% python3 -q
>>> import numpy as np
>>> np.set_printoptions(precision=2, suppress=True, linewidth=160)
>>> F = np.load("mat.npy")
>>> print(F)
[[ 0.5  -0.6   0.1   0.   -0.7 ]
 [-8.99  0.1  -1.8  -1.1  -1.  ]
 [ 3.52  0.4   0.7   1.2  -0.7 ]
 [-8.02  0.4  -1.6  -0.1  -1.7 ]
 [ 8.    1.9   1.6  -0.5   0.3 ]
 [ 1.99  1.1   0.4   0.8   0.1 ]
 [-0.52 -0.1  -0.1   0.3  -0.4 ]
 [11.5  -0.1   2.3  -0.3  -0.2 ]
 [ 8.98  0.7   1.8  -0.5   0.4 ]
 [-9.46 -0.4  -1.9   1.    0.  ]
 [ 8.52  0.1   1.7  -1.1   0.3 ]
 [-8.04  0.3  -1.6  -0.9   0.  ]
 [-3.51 -0.3  -0.7  -0.2  -1.6 ]
 [ 5.97 -0.3   1.2   0.    0.2 ]
 [-6.01  0.9  -1.2   1.4  -1.3 ]
 [-7.97 -1.1  -1.6  -1.3  -0.4 ]
 [ 3.01 -0.8   0.6   1.2  -1.  ]
 [-3.49  0.1  -0.7   1.4  -0.7 ]
 [-3.5   2.   -0.7   1.1  -1.1 ]]
>>> Ac = F - F.mean(axis=0)
>>> Uu, sigma, Vt = np.linalg.svd(Ac, full_matrices=False)
>>> print(np.round(sigma ** 2 / (sigma ** 2).sum(), 2) + 0)
[0.96 0.02 0.01 0.01 0.  ]
>>> print(np.linalg.matrix_rank(Ac))
5
>>> print(np.round((sigma ** 2).sum() ** 2 / (sigma ** 4).sum(), 2))
1.07
>>> print((np.sign(Uu[:, 0]) == np.sign(Uu[0, 0])).astype(int))
[1 0 1 0 1 1 0 1 1 0 1 0 0 1 0 0 1 0 0]
>>> Z = F[[16, 15]].astype(float)
>>> for _ in range(5):
...     z = np.linalg.norm(F[:, None] - Z, axis=-1).argmin(axis=1)
...     Z = np.array([F[z == j].mean(axis=0) for j in range(2)])
... 
>>> print(z)
[0 1 0 1 0 0 0 0 0 1 0 1 1 0 1 1 0 1 1]
>>> print(np.abs(Z[1] - Z[0]).argmax())
0
>>> print(np.bincount(z))
[10  9]
>>> print(Z)
[[ 5.15  0.23  1.03  0.11 -0.17]
 [-6.55  0.22 -1.31  0.14 -0.87]]
>>> print(Z[1] - Z[0])
[-11.7   -0.01  -2.34   0.03  -0.7 ]
>>> feats = np.load("a.npy")
>>> print(feats)
[[-0.71  0.05 -0.32  0.62]
 [ 0.57 -0.27  0.15  0.76]
 [ 0.29 -0.26 -0.92 -0.12]
 [ 0.29  0.93 -0.19  0.16]]
>>> proj = np.triu(np.array([[3, 2, -3, -3], [0, 2, 3, -3], [-3, -3, 1, 3], [3, 2, 3, 3]]), 1) + np.eye(4)
>>> M2 = proj @ feats @ np.linalg.inv(proj)
>>> print(np.round(proj @ feats - feats @ proj, 2) + 0)
[[-0.57 -1.13  1.34  0.38]
 [ 0.   -4.69  0.37 -0.41]
 [ 0.86  2.21  1.05  3.31]
 [ 0.   -0.57 -1.92  4.21]]
>>> print(np.round(np.poly(M2), 2) + 0)
[ 1.    1.75  0.   -1.75 -1.  ]
>>> print(round(np.linalg.det(M2), 2))
-1.0
>>> E = np.array([[17, 3, 1, 1, 2, -3],
...     [0, 11, 1, 2, 2, 0],
...     [-2, -2, 1, 3, -2, 3],
...     [-3, 3, 1, -2, 1, -1],
...     [-3, -1, 0, 3, 4, -3],
...     [-1, 2, 0, -1, 3, 5]])
>>> M2 = np.array([[2, 0, 0], [1, 2, 1], [1, 2, 0], [1, 0, 2], [1, 1, 0], [2, 0, 1]])
>>> print(np.einsum("ij,ij->i", E, E))
[313 130  31  25  44  40]
>>> print(E @ M2)
[[35 10  2]
 [16 26 15]
 [ 2 -4  7]
 [-5  9 -2]
 [-6  2  2]
 [12  7  5]]
>>> J = np.load("w.npy")
>>> print(J)
[[ 0.1   0.4  -0.7   0.4  -0.1   0.3 ]
 [-0.18 -0.72  1.26 -0.72  0.18 -0.54]
 [-0.06 -0.24  0.42 -0.24  0.06 -0.18]]
>>> print(round(np.trace(np.linalg.pinv(J) @ J), 2))
1.0
>>> print(np.allclose(J[:-1].T @ np.linalg.lstsq(J[:-1].T, J[-1])[0], J[-1]))
True
>>> print(J @ np.linalg.pinv(J) @ J)
[[ 0.1   0.4  -0.7   0.4  -0.1   0.3 ]
 [-0.18 -0.72  1.26 -0.72  0.18 -0.54]
 [-0.06 -0.24  0.42 -0.24  0.06 -0.18]]
